$ python -q
>>> import numpy as np
>>> import numpy.linalg as la
>>> np.set_printoptions(suppress=True, linewidth=100)
>>> rnd = lambda a: np.round(a, 2) + 0
>>> E = np.array([[0, 0, 0, 0, 1],
...     [1, 0, 0, 0, 0],
...     [0, 0, 1, 0, 0],
...     [0, 1, 0, 0, 0],
...     [0, 0, 0, 1, 0]])
>>> E
array([[0, 0, 0, 0, 1],
       [1, 0, 0, 0, 0],
       [0, 0, 1, 0, 0],
       [0, 1, 0, 0, 0],
       [0, 0, 0, 1, 0]])
>>> # columns are unit length and at right angles
>>> (E - E.T) / 2
array([[ 0. , -0.5,  0. ,  0. ,  0.5],
       [ 0.5,  0. ,  0. , -0.5,  0. ],
       [ 0. ,  0. ,  0. ,  0. ,  0. ],
       [ 0. ,  0.5,  0. ,  0. , -0.5],
       [-0.5,  0. ,  0. ,  0.5,  0. ]])
>>> la.determinant(E)
Traceback (most recent call last):
  File "<python-input-8>", line 1, in <module>
    la.determinant(E)
    ^^^^^^^^^^^^^^
AttributeError: module 'numpy.linalg' has no attribute 'determinant'
>>> np.allclose(E, E.T)
False
>>> rnd(np.abs(la.eigvals(E)).max())
np.float64(1.0)
>>> la.matrix_power(E, 3)
array([[0, 1, 0, 0, 0],
       [0, 0, 0, 1, 0],
       [0, 0, 1, 0, 0],
       [0, 0, 0, 0, 1],
       [1, 0, 0, 0, 0]])
>>> np.allclose(E @ E.T, E.T @ E)
True
>>> ang = np.deg2rad(36)
>>> data = np.eye(3)
>>> data[np.ix_([1, 2], [1, 2])] = [[np.cos(ang), -np.sin(ang)], [np.sin(ang), np.cos(ang)]]
>>> rnd(data)
array([[ 1.  ,  0.  ,  0.  ],
       [ 0.  ,  0.81, -0.59],
       [ 0.  ,  0.59,  0.81]])
>>> hat = np.triu(np.array([[0, 3, 1], [1, 3, 2], [3, 2, 0]]), 1) + np.eye(3)
>>> A2 = hat @ data @ la.inv(hat)
>>> rnd(hat @ data - data @ hat)
array([[ 0.  ,  0.01, -1.95],
       [ 0.  ,  1.18,  0.  ],
       [ 0.  ,  0.  , -1.18]])
>>> rnd(la.det(A2))
np.float64(1.0)
>>> (la.matrix_power((data != 0) + (data.T != 0) + np.eye(3), 3) > 0).astype(int)
array([[1, 0, 0],
       [0, 1, 1],
       [0, 1, 1]])
>>> rnd(data @ data)
array([[ 1.  ,  0.  ,  0.  ],
       [ 0.  ,  0.31, -0.95],
       [ 0.  ,  0.95,  0.31]])
>>> A2 = data / np.sqrt((data ** 2).mean(axis=1, keepdims=True))
>>> la.matrix_rank(A2) == la.matrix_rank(data)
np.True_
>>> rnd(A2[2])
array([0.  , 1.02, 1.4 ])
>>> la.matrix_rank(data - data.mean(axis=1, keepdims=True))
np.int64(2)
>>> rnd(data.sum(axis=0))
array([1.  , 1.4 , 0.22])
>>> rnd(data.mean(axis=0))
array([0.33, 0.47, 0.07])
>>> rnd(la.norm(data))
np.float64(1.73)
>>> np.unravel_index(np.abs(data).argmax(), data.shape)
(np.int64(0), np.int64(0))
>>> data[3]
Traceback (most recent call last):
  File "<python-input-31>", line 1, in <module>
    data[3]
    ~~~~^^^
IndexError: index 3 is out of bounds for axis 0 with size 3
>>> data.shape
(3, 3)
>>> la.matrix_rank(data)
np.int64(3)
>>> rnd(data - data[0])
array([[ 0.  ,  0.  ,  0.  ],
       [-1.  ,  0.81, -0.59],
       [-1.  ,  0.59,  0.81]])
>>> A2 = np.array([[2, 1, 2, 0], [0, -1, -1, -1], [-2, 2, 0, 1], [0, 0, 2, 2]])
>>> W2 = np.array([[-3, 2, 1, -2], [-1, -2, -1, 3], [-3, -3, -1, -1], [2, 0, 0, 1]])
>>> J = np.block([[A2, np.zeros((4, 4))], [np.zeros((4, 4)), W2]])
>>> J
array([[ 2.,  1.,  2.,  0.,  0.,  0.,  0.,  0.],
       [ 0., -1., -1., -1.,  0.,  0.,  0.,  0.],
       [-2.,  2.,  0.,  1.,  0.,  0.,  0.,  0.],
       [ 0.,  0.,  2.,  2.,  0.,  0.,  0.,  0.],
       [ 0.,  0.,  0.,  0., -3.,  2.,  1., -2.],
       [ 0.,  0.,  0.,  0., -1., -2., -1.,  3.],
       [ 0.,  0.,  0.,  0., -3., -3., -1., -1.],
       [ 0.,  0.,  0.,  0.,  2.,  0.,  0.,  1.]])
>>> # 2 groups of indices that never mix
>>> (J != 0).astype(int)
array([[1, 1, 1, 0, 0, 0, 0, 0],
       [0, 1, 1, 1, 0, 0, 0, 0],
       [1, 1, 0, 1, 0, 0, 0, 0],
       [0, 0, 1, 1, 0, 0, 0, 0],
       [0, 0, 0, 0, 1, 1, 1, 1],
       [0, 0, 0, 0, 1, 1, 1, 1],
       [0, 0, 0, 0, 1, 1, 1, 1],
       [0, 0, 0, 0, 1, 0, 0, 1]])
>>> rnd(la.det(J))
np.float64(-24.0)
>>> (la.matrix_power((J != 0) + (J.T != 0) + np.eye(8), 8) > 0).astype(int)
array([[1, 1, 1, 1, 0, 0, 0, 0],
       [1, 1, 1, 1, 0, 0, 0, 0],
       [1, 1, 1, 1, 0, 0, 0, 0],
       [1, 1, 1, 1, 0, 0, 0, 0],
       [0, 0, 0, 0, 1, 1, 1, 1],
       [0, 0, 0, 0, 1, 1, 1, 1],
       [0, 0, 0, 0, 1, 1, 1, 1],
       [0, 0, 0, 0, 1, 1, 1, 1]])
>>> round(np.log10(la.cond(J)))
2
>>> [round(float(x), 2) for x in la.svd(J, compute_uv=False)[:3]]
[5.29, 5.06, 3.86]
>>> la.cond(J) > 100
np.False_
>>> la.matrix_rank(J, rtol=0.1)
np.int64(6)
>>> left, sig, VT = la.svd(J)
>>> rnd(sig)
array([5.29, 5.06, 3.86, 3.3 , 2.09, 1.78, 0.18, 0.11])
>>> np.argmax(sig[:-1] / (sig[1:] + 1e-6)) + 1
np.int64(6)
>>> A2 = left[:, :6] @ np.diag(sig[:6]) @ VT[:6]
>>> la.matrix_rank(J, rtol=0.05)
np.int64(6)
>>> rnd(la.norm(J - A2) / la.norm(J))
np.float64(0.02)
>>> la.matrix_rank(A2)
np.int64(6)
>>> rnd(la.norm(J - A2, 2)), rnd(sig[6])
(np.float64(0.18), np.float64(0.18))
>>> A2 = la.inv(data)
>>> rnd(la.slogdet(data)[0])
np.float64(1.0)
>>> rnd(la.det(data) * A2)
array([[ 1.  ,  0.  ,  0.  ],
       [ 0.  ,  0.81,  0.59],
       [ 0.  , -0.59,  0.81]])
>>> (np.abs(A2) > 1e-9).astype(int)
array([[1, 0, 0],
       [0, 1, 1],
       [0, 1, 1]])
>>> A2 = la.inv(J)
>>> rnd(la.inv(A2))
array([[ 2.,  1.,  2.,  0.,  0.,  0.,  0.,  0.],
       [ 0., -1., -1., -1.,  0.,  0.,  0.,  0.],
       [-2.,  2.,  0.,  1.,  0.,  0.,  0.,  0.],
       [ 0.,  0.,  2.,  2.,  0.,  0.,  0.,  0.],
       [ 0.,  0.,  0.,  0., -3.,  2.,  1., -2.],
       [ 0.,  0.,  0.,  0., -1., -2., -1.,  3.],
       [ 0.,  0.,  0.,  0., -3., -3., -1., -1.],
       [ 0.,  0.,  0.,  0.,  2.,  0.,  0.,  1.]])
>>> rnd(la.slogdet(J)[0])
np.float64(-1.0)
>>> rnd(J @ A2)
array([[1., 0., 0., 0., 0., 0., 0., 0.],
       [0., 1., 0., 0., 0., 0., 0., 0.],
       [0., 0., 1., 0., 0., 0., 0., 0.],
       [0., 0., 0., 1., 0., 0., 0., 0.],
       [0., 0., 0., 0., 1., 0., 0., 0.],
       [0., 0., 0., 0., 0., 1., 0., 0.],
       [0., 0., 0., 0., 0., 0., 1., 0.],
       [0., 0., 0., 0., 0., 0., 0., 1.]])
>>> (np.abs(A2) > 1e-9).astype(int)
array([[1, 1, 1, 1, 0, 0, 0, 0],
       [0, 1, 0, 1, 0, 0, 0, 0],
       [1, 1, 1, 1, 0, 0, 0, 0],
       [1, 1, 1, 1, 0, 0, 0, 0],
       [0, 0, 0, 0, 1, 1, 0, 1],
       [0, 0, 0, 0, 1, 0, 1, 1],
       [0, 0, 0, 0, 1, 1, 1, 1],
       [0, 0, 0, 0, 1, 1, 0, 1]])
>>> m1 = np.load("sample8.npy")
>>> m1
array([[ 0,  1, -8,  7, -3, -6,  9, -2, -3, -7],
       [-7,  0,  1, -8,  7, -3, -6,  9, -2, -3],
       [-3, -7,  0,  1, -8,  7, -3, -6,  9, -2],
       [-2, -3, -7,  0,  1, -8,  7, -3, -6,  9],
       [ 9, -2, -3, -7,  0,  1, -8,  7, -3, -6],
       [-6,  9, -2, -3, -7,  0,  1, -8,  7, -3],
       [-3, -6,  9, -2, -3, -7,  0,  1, -8,  7],
       [ 7, -3, -6,  9, -2, -3, -7,  0,  1, -8],
       [-8,  7, -3, -6,  9, -2, -3, -7,  0,  1],
       [ 1, -8,  7, -3, -6,  9, -2, -3, -7,  0]])
>>> rng = np.random.default_rng(98)
>>> A2 = data + rng.integers(-2, 3, (3, 1)) @ rng.integers(-2, 3, (1, 3))
>>> rnd(A2)
array([[-1.  ,  0.  ,  2.  ],
       [ 4.  ,  0.81, -4.59],
       [ 2.  ,  0.59, -1.19]])
>>> np.abs(A2 - data).sum(axis=1)
array([4., 8., 4.])
>>> la.matrix_rank(A2 - data, tol=1e-8)
np.int64(1)
>>> rnd(la.norm(A2, 1)), rnd(la.norm(A2, np.inf))
(np.float64(7.78), np.float64(9.4))
>>> la.norm(A2, axis=1).argmax()
np.int64(1)
>>> rnd(la.norm(A2) ** 2 / la.norm(A2, 2) ** 2)
np.float64(1.02)
>>> rnd(la.norm(A2[2], 1)), rnd(la.norm(A2[2], np.inf))
(np.float64(3.78), np.float64(2.0))
>>> rnd(la.norm(A2, axis=0))
array([4.58, 1.  , 5.14])
>>> M = np.load("block18.npy")
>>> M
array([[6., 1., 1., 1., 1., 1.],
       [1., 6., 1., 1., 1., 1.],
       [1., 1., 6., 1., 1., 1.],
       [1., 1., 1., 6., 1., 1.],
       [1., 1., 1., 1., 6., 1.],
       [1., 1., 1., 1., 1., 6.]])
>>> # equal to its transpose
>>> u, g = M[5], M[0]
>>> u @ u
np.float64(41.0)
>>> p = (u @ g) / (u @ u) * u
>>> rnd(la.norm(u + g) ** 2 + la.norm(u - g) ** 2)
np.float64(164.0)
>>> la.matrix_rank(np.outer(u, g))
np.int64(1)
>>> rnd(p)
array([0.39, 0.39, 0.39, 0.39, 0.39, 2.34])
>>> np.outer(u, g)
array([[ 6.,  1.,  1.,  1.,  1.,  1.],
       [ 6.,  1.,  1.,  1.,  1.,  1.],
       [ 6.,  1.,  1.,  1.,  1.,  1.],
       [ 6.,  1.,  1.,  1.,  1.,  1.],
       [ 6.,  1.,  1.,  1.,  1.,  1.],
       [36.,  6.,  6.,  6.,  6.,  6.]])
>>> A = np.load("arr.npy")
>>> A
array([[  0.1,  -0.7,  -0.2,   0.6,   0. ,   0.1,   0.1,  -0.6,   2.5],
       [ -0.3,   0.2,   0.3,   0.2,   0.8,  -1.4,  -0.1,   1.3,  -1.5],
       [  2.2,   0.4,  -1.8,   1.1,  -1.8,   0.9,   0.5,  -0.7,   3.5],
       [ -0.6,   1.8,   0. ,  -1.5,  -0.3,   1.2,   0.4,  -0.7,   2. ],
       [ -0.5,  -0.6,   1.1,   1.3,  -1.8,  -1.5,   1.1,  -0.7,  -0.5],
       [  0.7,  -0.9,  -0.1,   1.1,  -0.3,   0.9,  -0.7,  -0.6,  -3.5],
       [ -0.9,  -1.8,   0.3,  -0.1,  -1.3,  -2.1,  -0.1,   0.4, -10.5],
       [ -0.7,  -0.9,   0.6,  -2.1,   1.3,   0.8,   0.7,  -0.9,  -4. ],
       [ -0.9,   0.4,  -1.9,   0. ,  -0.3,  -1.4,  -0.2,  -0.5,  -1. ],
       [ -0.4,   0.3,   2.2,   1.3,  -0.2,   1.2,  -1.2,  -2.2,   4.5],
       [  1.9,   1.1,   2.1,  -0.6,   1.7,   0.5,  -0.7,  -0.4,  -4. ]])
>>> q, Rm = la.qr(A)
>>> q.shape, Rm.shape
((11, 9), (9, 9))
>>> np.allclose(Rm.T @ Rm, A.T @ A)
True
>>> rnd(q.T @ q)
array([[1., 0., 0., 0., 0., 0., 0., 0., 0.],
       [0., 1., 0., 0., 0., 0., 0., 0., 0.],
       [0., 0., 1., 0., 0., 0., 0., 0., 0.],
       [0., 0., 0., 1., 0., 0., 0., 0., 0.],
       [0., 0., 0., 0., 1., 0., 0., 0., 0.],
       [0., 0., 0., 0., 0., 1., 0., 0., 0.],
       [0., 0., 0., 0., 0., 0., 1., 0., 0.],
       [0., 0., 0., 0., 0., 0., 0., 1., 0.],
       [0., 0., 0., 0., 0., 0., 0., 0., 1.]])
>>> rnd(np.trace(q @ q.T))
np.float64(9.0)
>>> F = np.load("dump.npy")
>>> F
array([[ 0,  1, -4,  0,  0,  0,  0,  0,  0,  0,  0],
       [ 0,  0, -9, -1,  0,  0,  0, -6,  0, -4,  9],
       [ 0,  0,  9,  0,  0,  0,  0,  0,  0,  8,  0]])
>>> w1 = np.array([[3, 2],
...     [0, 5],
...     [3, 4],
...     [5, 5],
...     [2, 4],
...     [2, 4],
...     [0, 2],
...     [4, 2],
...     [5, 2],
...     [0, 4],
...     [3, 3]])
>>> c = np.array([-1, -1])
>>> hid = np.maximum(F @ w1 + c, 0)
>>> hid
array([[ 0,  0],
       [ 0,  0],
       [26, 67]])
>>> W2 = np.array([[1, -1, -1], [2, 3, 1]])
>>> (hid @ W2).round(6).argmax(axis=1)
array([0, 0, 1])
>>> A2 = F + rng.integers(-2, 3, (3, 2)) @ rng.integers(-2, 3, (2, 11))
>>> A2
array([[ 2,  5, -3,  6, -1,  2,  4,  4, -6,  4,  1],
       [ 4,  2, -7, -1,  4, -2, -4, -4,  0, -8,  5],
       [ 2,  3, 10,  4,  0,  1,  2,  3, -4, 10,  0]])
>>> rnd(la.svd(A2 - F, compute_uv=False))
array([14.51,  9.82,  0.  ])
>>> np.abs(A2 - F).sum(axis=1)
array([35, 28, 22])
>>> u = np.array([-1, 4, 5, -2, -3])
>>> g = np.array([-3, -2, -2, 3, -2, 2, 0, 2])
>>> feats = u[:, None] + g[None, :]
>>> feats
array([[-4, -3, -3,  2, -3,  1, -1,  1],
       [ 1,  2,  2,  7,  2,  6,  4,  6],
       [ 2,  3,  3,  8,  3,  7,  5,  7],
       [-5, -4, -4,  1, -4,  0, -2,  0],
       [-6, -5, -5,  0, -5, -1, -3, -1]])
>>> # looks like rank 2
>>> left, sig, VT = la.svd(feats)
>>> np.argmax(sig[:-1] / (sig[1:] + 1e-6)) + 1
np.int64(2)
>>> A2 = left[:, :2] @ np.diag(sig[:2]) @ VT[:2]
>>> la.matrix_rank(feats, rtol=0.05)
np.int64(2)
>>> rnd(la.norm(feats - A2, 2)), rnd(sig[2])
(np.float64(0.0), np.float64(0.0))
>>> rnd(A2)
array([[-4., -3., -3.,  2., -3.,  1., -1.,  1.],
       [ 1.,  2.,  2.,  7.,  2.,  6.,  4.,  6.],
       [ 2.,  3.,  3.,  8.,  3.,  7.,  5.,  7.],
       [-5., -4., -4.,  1., -4.,  0., -2.,  0.],
       [-6., -5., -5.,  0., -5., -1., -3., -1.]])
